$ python3 -q
>>> import numpy as np
>>> import numpy.linalg as la
>>> np.set_printoptions(precision=2, suppress=True, linewidth=200)
>>> rnd = lambda a: np.round(a, 2) + 0
>>> E = np.load("mat.npy")
>>> rnd(E)
array([[-0.78,  0.13, -0.32, -0.49,  0.19],
       [ 0.  , -0.66,  0.07,  0.06,  0.75],
       [ 0.49,  0.42, -0.62, -0.08,  0.44],
       [ 0.39, -0.38, -0.05, -0.79, -0.27],
       [ 0.1 ,  0.47,  0.71, -0.35,  0.37]])
>>> # columns are unit length and at right angles
>>> rnd(np.poly(E))
array([ 1.  ,  2.47,  1.52, -1.52, -2.47, -1.  ])
>>> print(rnd(la.det(E.T)))
1.0
>>> rnd(np.kron(np.eye(2, dtype=int), E))
array([[-0.78,  0.13, -0.32, -0.49,  0.19,  0.  ,  0.  ,  0.  ,  0.  ,  0.  ],
       [ 0.  , -0.66,  0.07,  0.06,  0.75,  0.  ,  0.  ,  0.  ,  0.  ,  0.  ],
       [ 0.49,  0.42, -0.62, -0.08,  0.44,  0.  ,  0.  ,  0.  ,  0.  ,  0.  ],
       [ 0.39, -0.38, -0.05, -0.79, -0.27,  0.  ,  0.  ,  0.  ,  0.  ,  0.  ],
       [ 0.1 ,  0.47,  0.71, -0.35,  0.37,  0.  ,  0.  ,  0.  ,  0.  ,  0.  ],
       [ 0.  ,  0.  ,  0.  ,  0.  ,  0.  , -0.78,  0.13, -0.32, -0.49,  0.19],
       [ 0.  ,  0.  ,  0.  ,  0.  ,  0.  ,  0.  , -0.66,  0.07,  0.06,  0.75],
       [ 0.  ,  0.  ,  0.  ,  0.  ,  0.  ,  0.49,  0.42, -0.62, -0.08,  0.44],
       [ 0.  ,  0.  ,  0.  ,  0.  ,  0.  ,  0.39, -0.38, -0.05, -0.79, -0.27],
       [ 0.  ,  0.  ,  0.  ,  0.  ,  0.  ,  0.1 ,  0.47,  0.71, -0.35,  0.37]])
>>> rnd(la.eigvals(E))
array([ 1.  +0.j  , -0.79+0.61j, -0.79-0.61j, -0.95+0.33j, -0.95-0.33j])
>>> x0 = np.array([2, 2, 2, 0, 2])
>>> y = E @ x0
>>> beta, lr = np.zeros(5), 1 / la.norm(E, 2) ** 2
>>> for i in range(6):
...     beta -= lr * E.T @ (E @ beta - y)
...     if i % 2 == 0: print(i, round(la.norm(E @ beta - y), 2))
... 
0 0.0
2 0.0
4 0.0
>>> print(rnd(la.cond(E)))
1.0
>>> rnd(la.norm(E, 1)), rnd(la.norm(E, np.inf))
(np.float64(2.07), np.float64(2.05))
>>> rnd(la.norm(E[0] - E[3]))
np.float64(1.41)
>>> M = np.load("x.npy")
>>> M
array([[ 5.,  2.,  0.,  0.],
       [ 5.,  2.,  0.,  0.],
       [ 0.,  0., -4.,  7.],
       [ 0.,  0.,  1., -7.]])
>>> x0 = np.array([-2, -1, 1, 1])
>>> a = np.maximum(M @ x0, 0)
>>> np.maximum(M @ (3 * x0), 0)
array([0., 0., 9., 0.])
>>> rnd(np.tanh(M @ x0))
array([-1., -1.,  1., -1.])
>>> np.maximum(M @ x0, 0) - np.maximum(-M @ x0, 0)
array([-12., -12.,   3.,  -6.])
>>> Uu, sv, Vh = la.svd(M)
>>> V = Vh[:(sv > 1e-8).sum()]
>>> rng = np.random.default_rng(734)
>>> x0 = M[1] + 5 * M[0] + rng.integers(2) * np.eye(4)[2]
>>> x0
array([30., 12.,  0.,  0.])
>>> rnd(V.T @ V)
array([[0.86, 0.34, 0.  , 0.  ],
       [0.34, 0.14, 0.  , 0.  ],
       [0.  , 0.  , 1.  , 0.  ],
       [0.  , 0.  , 0.  , 1.  ]])
>>> print(rnd(np.diag(V.T @ V)))
[0.86 0.14 1.   1.  ]
>>> Uu, sv, Vh = la.svd(M)
>>> np.argmax(sv[:-1] / (sv[1:] + 1e-6)) + 1
np.int64(3)
>>> A2 = Uu[:, :3] @ np.diag(sv[:3]) @ Vh[:3]
>>> rnd(A2)
array([[ 5.,  2.,  0.,  0.],
       [ 5.,  2.,  0.,  0.],
       [ 0.,  0., -4.,  7.],
       [ 0.,  0.,  1., -7.]])
>>> la.matrix_rank(A2)
np.int64(3)
>>> rnd(np.abs(M - A2).max())
np.float64(0.0)
>>> x0 = np.array([-2, -3, 1, 1])
>>> a = np.maximum(A2 @ x0, 0)
>>> rnd(np.maximum(A2 @ x0, 0) - np.maximum(-A2 @ x0, 0))
array([-16., -16.,   3.,  -6.])
>>> np.flatnonzero(a > 1e-9)
array([2])
>>> rnd(np.tanh(A2 @ x0))
array([-1., -1.,  1., -1.])
>>> print(rnd(A2 * (a > 1e-9)[:, None]))
[[ 0.  0.  0.  0.]
 [ 0.  0.  0.  0.]
 [ 0.  0. -4.  7.]
 [ 0.  0.  0.  0.]]
>>> mat = np.load("run6.npy")
>>> mat
array([[ 1,  0,  2, -2],
       [ 0, -2,  0,  0],
       [ 1,  0, -1,  5],
       [-2,  0, -1, -4]])
>>> A2 = la.inv(mat)
>>> print(rnd(A2))
[[ 3.    0.    3.33  2.67]
 [ 0.   -0.5   0.    0.  ]
 [-2.    0.   -2.67 -2.33]
 [-1.    0.   -1.   -1.  ]]
>>> rnd(la.cond(mat))
np.float64(47.46)
>>> (np.abs(A2) > 1e-9).astype(int)
array([[1, 0, 1, 1],
       [0, 1, 0, 0],
       [1, 0, 1, 1],
       [1, 0, 1, 1]])
>>> rnd(la.slogdet(mat)[0])
np.float64(-1.0)
>>> np.allclose(A2, mat.T)
False
>>> evals, V = la.eig(mat)
>>> rnd(np.prod(evals))
np.float64(-6.0)
>>> rnd(mat @ V[:, 0] - evals[0] * V[:, 0])
array([0., 0., 0., 0.])
>>> rnd(np.sort(la.eigvals(mat.T)))
array([-4.3, -2. , -0.7,  1. ])
>>> F = np.load("layer6.npy")
>>> rnd(F)
array([[ 0.18,  0.16, -0.49,  0.82, -0.16],
       [ 0.16,  0.97,  0.1 , -0.16,  0.03],
       [-0.49,  0.1 ,  0.7 ,  0.49, -0.1 ],
       [ 0.82, -0.16,  0.49,  0.18,  0.16],
       [-0.16,  0.03, -0.1 ,  0.16,  0.97]])
>>> lab = rng.permutation(5)
>>> lab
array([1, 3, 2, 4, 0])
>>> A2 = F[lab][:, lab]
>>> np.trace(A2)
np.float64(3.0)
>>> print(np.allclose(A2, F))
False
>>> print(rnd(np.sort(np.abs(la.eigvals(A2)))))
[1. 1. 1. 1. 1.]
>>> x0 = np.array([-1, -1, 2, -1, -3])
>>> y = F @ x0
>>> rnd(y)
array([-1.66, -0.87,  1.61, -0.34, -3.13])
>>> rnd(la.solve(F, F[:, 3]))
array([0., 0., 0., 1., 0.])
>>> rnd(la.solve(F, 2 * y))
array([-2., -2.,  4., -2., -6.])
>>> arr = np.loadtxt("a.csv", delimiter=",")
>>> arr
array([[ 0.,  7., -1.,  3.],
       [ 7., -4.,  5.,  5.],
       [-1.,  5.,  6.,  2.],
       [ 3.,  5.,  2., -8.]])
>>> rnd(la.eigvalsh(arr).min())
np.float64(-12.01)
>>> np.all(la.eigvalsh(arr) > 0)
np.False_
>>> [round(float(la.det(arr[:i, :i])), 2) + 0 for i in range(1, 5)]
[0.0, -49.0, -360.0, 4720.0]
>>> evals, V = la.eigh(arr)
>>> rnd(V @ np.diag(evals) @ V.T)
array([[ 0.,  7., -1.,  3.],
       [ 7., -4.,  5.,  5.],
       [-1.,  5.,  6.,  2.],
       [ 3.,  5.,  2., -8.]])
>>> rnd(la.eigvalsh(arr + -1 * np.eye(4)))
array([-13.01,  -9.63,   3.48,   9.16])
>>> rnd(V.T @ arr @ V)
array([[-12.01,   0.  ,   0.  ,   0.  ],
       [  0.  ,  -8.63,   0.  ,   0.  ],
       [  0.  ,   0.  ,   4.48,   0.  ],
       [  0.  ,   0.  ,   0.  ,  10.16]])
>>> (evals > 1e-8).sum(), (evals < -1e-8).sum()
(np.int64(2), np.int64(2))
>>> rnd(V.T @ V)
array([[1., 0., 0., 0.],
       [0., 1., 0., 0.],
       [0., 0., 1., 0.],
       [0., 0., 0., 1.]])
>>> evals.sum(), np.trace(arr)
(np.float64(-6.0), np.float64(-6.0))
>>> np.abs(V[:, -1]).round(6).argmax()
np.int64(2)
>>> np.unique(evals.round(6) + 0, return_counts=True)[1]
array([1, 1, 1, 1])
>>> rnd(np.abs(V[:, -1]))
array([0.39, 0.54, 0.69, 0.29])
>>> print(rnd(evals))
[-12.01  -8.63   4.48  10.16]
